% ipython --no-banner

In [1]: import numpy as np

In [2]: np.set_printoptions(suppress=True, linewidth=200)

In [3]: feats = np.loadtxt("m.csv", delimiter=",")

In [4]: feats.round(3)
Out[4]: 
array([[0.318, 0.233, 0.403],
       [0.233, 0.171, 0.296],
       [0.403, 0.296, 0.511]])

In [5]: # projection: eigenvalues are 0 or 1

In [6]: u = np.array([3, 0, 2])

In [7]: np.round(np.convolve(feats[0], u), 3)
Out[7]: array([0.955, 0.7  , 1.846, 0.467, 0.806])

In [8]: round(float(np.linalg.norm(feats)), 3)
Out[8]: 1.0

In [9]: print(np.round(feats.sum(axis=0), 3))
[0.955 0.7   1.209]

In [10]: np.count_nonzero(feats)
Out[10]: np.int64(9)

In [11]: np.round(np.linalg.svd(feats, compute_uv=False), 3) + 0
Out[11]: array([1., 0., 0.])

In [12]: print(round(np.linalg.norm(feats, 2) / np.linalg.norm(feats), 3))
1.0

In [13]: [round(float(x), 3) for x in np.linalg.svd(feats, compute_uv=False)[:3]]
Out[13]: [1.0, 0.0, 0.0]

In [14]: rng = np.random.default_rng(14)

In [15]: idx = rng.permutation(3)

In [16]: print(idx)
[2 0 1]

In [17]: other = feats[idx][:, idx]

In [18]: np.allclose(other, feats)
Out[18]: False

In [19]: np.round(np.diag(other), 3)
Out[19]: array([0.511, 0.318, 0.171])

In [20]: other.round(3)
Out[20]: 
array([[0.511, 0.403, 0.296],
       [0.403, 0.318, 0.233],
       [0.296, 0.233, 0.171]])

In [21]: round(float(np.linalg.norm(other, 2) / np.linalg.norm(other)), 3)
Out[21]: 1.0

In [22]: print(np.argsort(-np.linalg.norm(other, axis=0).round(6), kind="stable")[:3])
[0 1 2]

In [23]: np.linalg.matrix_rank(other, rtol=0.1)
Out[23]: np.int64(1)

In [24]: [round(float(x), 3) for x in np.linalg.svd(other, compute_uv=False)[:3]]
Out[24]: [1.0, 0.0, 0.0]

In [25]: E = np.loadtxt("sample4.csv", delimiter=",")

In [26]: print(E)
[[ 1. -1.  1. -1.  1. -1.]
 [ 0. -1.  0. -1.  0. -1.]
 [ 3.  3.  3.  3.  3.  3.]
 [ 1. -1.  1. -1.  1. -1.]
 [ 0. -1.  0. -1.  0. -1.]
 [ 3.  3.  3.  3.  3.  3.]]

In [27]: np.linalg.matrix_rank(E, rtol=0.1)
Out[27]: np.int64(2)

In [28]: np.round(np.linalg.norm(E, 2) / np.linalg.norm(E), 3)
Out[28]: np.float64(0.939)

In [29]: [round(float(x), 3) for x in np.linalg.svd(E, compute_uv=False)[:3]]
Out[29]: [10.54, 3.861, 0.0]

In [30]: other = E / np.sqrt((E ** 2).mean(axis=1, keepdims=True))

In [31]: np.linalg.matrix_rank(E - E.mean(axis=1, keepdims=True))
Out[31]: np.int64(1)

In [32]: np.linalg.matrix_rank(other) == np.linalg.matrix_rank(E)
Out[32]: np.True_

In [33]: print(np.linalg.lstsq(E[:-1].T, E[-1])[2])
2

In [34]: np.allclose(E[:-1].T @ np.linalg.lstsq(E[:-1].T, E[-1])[0], E[-1])
Out[34]: True

In [35]: np.round(E @ np.linalg.pinv(E) @ E, 3)
Out[35]: 
array([[ 1., -1.,  1., -1.,  1., -1.],
       [ 0., -1.,  0., -1.,  0., -1.],
       [ 3.,  3.,  3.,  3.,  3.,  3.],
       [ 1., -1.,  1., -1.,  1., -1.],
       [ 0., -1.,  0., -1.,  0., -1.],
       [ 3.,  3.,  3.,  3.,  3.,  3.]])

In [36]: m1 = np.loadtxt("out3.csv", delimiter=",")

In [37]: m1
Out[37]: 
array([[80.767, -0.744, 40.253],
       [82.353,  0.277, 38.057],
       [80.638, -0.578, 39.86 ],
       [81.173,  1.824, 38.906],
       [80.145, -0.289, 37.842],
       [79.224,  0.508, 40.452],
       [79.009,  1.678, 40.1  ],
       [82.694,  0.401, 41.648],
       [79.25 ,  0.821, 40.387],
       [79.935, -0.561, 40.696],
       [80.797, -1.695, 41.597],
       [80.686,  0.57 , 41.123],
       [79.355, -0.848, 40.304],
       [80.88 , -0.719, 39.414],
       [80.903,  0.097, 39.246]])

In [38]: Uu, s, Vh = np.linalg.svd(m1)

In [39]: s.round(3)
Out[39]: array([348.224,   4.452,   3.506])

In [40]: print(np.argmax(s[:-1] / (s[1:] + 1e-6)) + 1)
1

In [41]: other = Uu[:, :1] @ np.diag(s[:1]) @ Vh[:1]

In [42]: round(np.linalg.norm(m1 - other, 2), 3), round(float(s[1]), 3)
Out[42]: (np.float64(4.452), 4.452)

In [43]: round(np.abs(m1 - other).max(), 3)
Out[43]: np.float64(2.282)

In [44]: round(np.linalg.norm(m1, 2) / np.linalg.norm(m1), 3)
Out[44]: np.float64(1.0)

In [45]: np.linalg.matrix_rank(m1, rtol=0.1)
Out[45]: np.int64(1)

In [46]: print(round(np.log10(np.linalg.cond(m1))))
2

In [47]: np.round(np.abs(np.linalg.svd(m1)[2][-1]), 3)
Out[47]: array([0.137, 0.951, 0.275])

In [48]: idx = m1[:, 1] > np.median(m1[:, 1])

In [49]: u = m1[idx].mean(axis=0) - m1[~idx].mean(axis=0)

In [50]: u.round(3)
Out[50]: array([0.199, 1.536, 0.195])

In [51]: round(float((((m1 - m1.mean(axis=0)) @ u > 0) == idx).mean()), 3)
Out[51]: 0.933

In [52]: np.argsort(-np.abs(u).round(6), kind="stable")
Out[52]: array([1, 0, 2])

In [53]: idx.astype(int)
Out[53]: array([0, 1, 0, 1, 0, 1, 1, 1, 1, 0, 0, 1, 0, 0, 0])

In [54]: ((m1 - m1.mean(axis=0)) @ u > 0).astype(int)
Out[54]: array([0, 1, 0, 1, 0, 1, 1, 1, 1, 0, 0, 1, 0, 0, 1])

In [55]: Xc = m1 - m1.mean(axis=0)

In [56]: evecs = np.linalg.svd(Xc)[2][:1]

In [57]: other = Xc - Xc @ evecs.T @ evecs

In [58]: print(np.round((Xc @ evecs.T).std(axis=0), 3))
[1.151]

In [59]: np.round(np.diag(evecs.T @ evecs), 3)
Out[59]: array([0.107, 0.112, 0.781])

In [60]: np.round(np.cov(Xc @ evecs.T, rowvar=False), 3)
Out[60]: np.float64(1.418)

In [61]: other = np.array([[1, 2, 3]])

In [62]: data = np.block([[np.zeros((1, 1)), other], [other.T, np.zeros((3, 3))]])

In [63]: data
Out[63]: 
array([[0., 1., 2., 3.],
       [1., 0., 0., 0.],
       [2., 0., 0., 0.],
       [3., 0., 0., 0.]])

In [64]: # looks like rank 2

In [65]: np.round(np.linalg.norm(data, axis=1), 3)
Out[65]: array([3.742, 1.   , 2.   , 3.   ])

In [66]: np.round(np.linalg.norm(data[3], 1), 3), round(float(np.linalg.norm(data[3], np.inf)), 3)
Out[66]: (np.float64(3.0), 3.0)

In [67]: np.round(np.linalg.norm(data, 2), 3)
Out[67]: np.float64(3.742)

In [68]: np.round(np.linalg.norm(data, 1), 3), np.round(np.linalg.norm(data, np.inf), 3)
Out[68]: (np.float64(6.0), np.float64(6.0))

In [69]: np.round(np.linalg.norm(data, axis=0), 3)
Out[69]: array([3.742, 1.   , 2.   , 3.   ])

In [70]: round(np.linalg.norm(data) ** 2 / np.linalg.norm(data, 2) ** 2, 3)
Out[70]: np.float64(2.0)

In [71]: round(float(np.linalg.norm(data, "nuc")), 3)
Out[71]: 7.483

In [72]: print(round(np.linalg.norm(data[3] - data[1]), 3))
2.0

In [73]: np.linalg.norm(data, axis=1).argmax()
Out[73]: np.int64(0)

In [74]: data[3] @ data[1]
Out[74]: np.float64(3.0)

In [75]: np.round(np.linalg.eigvalsh(data).min(), 3)
Out[75]: np.float64(-3.742)

In [76]: np.all(np.linalg.eigvalsh(data) > 0)
Out[76]: np.False_

In [77]: rank = np.linalg.matrix_rank(data)

In [78]: rank
Out[78]: np.int64(2)

In [79]: ns = np.linalg.svd(data)[2][rank:].T

In [80]: np.round(ns @ ns.T, 3)
Out[80]: 
array([[ 0.   ,  0.   ,  0.   ,  0.   ],
       [ 0.   ,  0.929, -0.143, -0.214],
       [ 0.   , -0.143,  0.714, -0.429],
       [ 0.   , -0.214, -0.429,  0.357]])

In [81]: [int(np.linalg.matrix_rank(data[:i])) for i in range(1, len(data) + 1)]
Out[81]: [1, 2, 2, 2]

In [82]: np.linalg.matrix_rank(data.T @ data), np.linalg.matrix_rank(data @ data.T)
Out[82]: (np.int64(2), np.int64(2))

In [83]: np.round(data @ ns, 3) + 0
Out[83]: 
array([[0., 0.],
       [0., 0.],
       [0., 0.],
       [0., 0.]])

In [84]: ns.shape
Out[84]: (4, 2)

In [85]: X = np.array([[-1, 1], [3, -1]])

In [86]: X[:, 0] = -3 * X[:, 1]

In [87]: X
Out[87]: 
array([[-3,  1],
       [ 3, -1]])

In [88]: G = X.T @ X

In [89]: G
Out[89]: 
array([[18, -6],
       [-6,  2]])

In [90]: print(np.linalg.matrix_rank(G))
1

In [91]: np.round(np.linalg.svd(X, compute_uv=False) ** 2, 3) + 0
Out[91]: array([20.,  0.])

In [92]: np.allclose(G, G.T)
Out[92]: True

In [93]: print(np.diag(G))
[18  2]

In [94]: x0 = np.array([2, -1])

In [95]: np.sign((X @ x0).round(6))
Out[95]: array([-1,  1])

In [96]: X @ (2 * x0)
Out[96]: array([-14,  14])

In [97]: P = np.triu(np.array([[1, 2], [2, 0]]), 1) + np.eye(2)

In [98]: other = P @ X @ np.linalg.inv(P)

In [99]: np.linalg.matrix_rank(other)
Out[99]: np.int64(1)

In [100]: other
Out[100]: 
array([[ 3., -7.],
       [ 3., -7.]])

In [101]: F = np.load("data.npy")

In [102]: F
Out[102]: 
array([[ 1. ,  0. , -0.5,  0.4],
       [ 2.3, -1. ,  0.9,  0. ],
       [-1.6, -0.4, -0.4, -0.1]])

In [103]: np.round(F.sum(axis=0), 3)
Out[103]: array([ 1.7, -1.4,  0. ,  0.3])

In [104]: np.round(F - F[0], 3)
Out[104]: 
array([[ 0. ,  0. ,  0. ,  0. ],
       [ 1.3, -1. ,  1.4, -0.4],
       [-2.6, -0.4,  0.1, -0.5]])

In [105]: np.unravel_index(np.abs(F).argmax(), F.shape)
Out[105]: (np.int64(1), np.int64(0))

In [106]: F.shape
Out[106]: (3, 4)

In [107]: other = F + rng.integers(-2, 3, (3, 1)) @ rng.integers(-2, 3, (1, 4))

In [108]: print(other.round(3))
[[ 2.  -1.   1.5 -0.6]
 [ 1.3  0.  -1.1  1. ]
 [-3.6  1.6 -4.4  1.9]]

In [109]: print(np.abs(other - F).sum(axis=1))
[ 5.  5. 10.]

In [110]: np.linalg.matrix_rank(other - F, tol=1e-8)
Out[110]: np.int64(1)

In [111]: np.round(np.linalg.svd(other - F, compute_uv=False), 3) + 0
Out[111]: array([6.481, 0.   , 0.   ])

In [112]: W0 = np.loadtxt("run1.csv", delimiter=",")

In [113]: W0
Out[113]: 
array([[ 9.02, -3.  ],
       [ 9.  , -2.98]])

In [114]: # column 0 dominates

In [115]: Uu, s, Vh = np.linalg.svd(W0, full_matrices=False)

In [116]: np.allclose(Uu * s @ Vh, W0)
Out[116]: True

In [117]: round(np.sqrt((s ** 2).sum()), 3), round(float(np.linalg.norm(W0)), 3)
Out[117]: (np.float64(13.425), 13.425)

In [118]: np.round(np.abs(Vh[0]), 3)
Out[118]: array([0.949, 0.315])

In [119]: np.round(Uu.T @ W0 @ Vh.T, 3) + 0
Out[119]: 
array([[13.425,  0.   ],
       [ 0.   ,  0.009]])

In [120]: print(np.abs(Uu[:, 0]).round(6).argmax())
0

In [121]: (s > 1e-8).sum()
Out[121]: np.int64(2)

In [122]: print(np.round(Uu.T @ Uu, 3) + 0)
[[1. 0.]
 [0. 1.]]

In [123]: np.round(s / s[0], 3)
Out[123]: array([1.   , 0.001])

In [124]: W = np.array([[-6, 5, 3], [-1, 4, -2]])

In [125]: coef = np.array([1, 0, 0])

In [126]: hid = np.maximum(W0 @ W + coef, 0)

In [127]: hid.round(3)
Out[127]: 
array([[ 0.  , 33.1 , 33.06],
       [ 0.  , 33.08, 32.96]])

In [128]: (hid > 0).mean(axis=0)
Out[128]: array([0., 1., 1.])

In [129]: basis = np.array([[3, 0], [-1, -1], [-3, -2]])

In [130]: (hid @ basis).round(6).argmax(axis=1)
Out[130]: array([1, 1])

In [131]: W @ basis
Out[131]: 
array([[-32, -11],
       [ -1,   0]])

In [132]: print([round(float(x), 3) for x in np.linalg.svd(W0, compute_uv=False)[:3]])
[13.425, 0.009]

In [133]: print(np.linalg.cond(W0) > 100)
True

In [134]: np.linalg.matrix_rank(W0, rtol=0.1)
Out[134]: np.int64(1)

In [135]: round(float(np.linalg.norm(W0, 2) / np.linalg.norm(W0)), 3)
Out[135]: 1.0

In [136]: Uu, s, Vh = np.linalg.svd(W0)

In [137]: np.argmax(s[:-1] / (s[1:] + 1e-6)) + 1
Out[137]: np.int64(1)

In [138]: s.round(3)
Out[138]: array([13.425,  0.009])

In [139]: other = Uu[:, :1] @ np.diag(s[:1]) @ Vh[:1]

In [140]: round(np.linalg.norm(W0 - other, 2), 3), np.round(s[1], 3)
Out[140]: (np.float64(0.009), np.float64(0.009))

In [141]: other.round(3)
Out[141]: 
array([[ 9.022, -2.994],
       [ 8.998, -2.986]])

In [142]: print(round(np.linalg.norm(W0 - other) / np.linalg.norm(W0), 3))
0.001
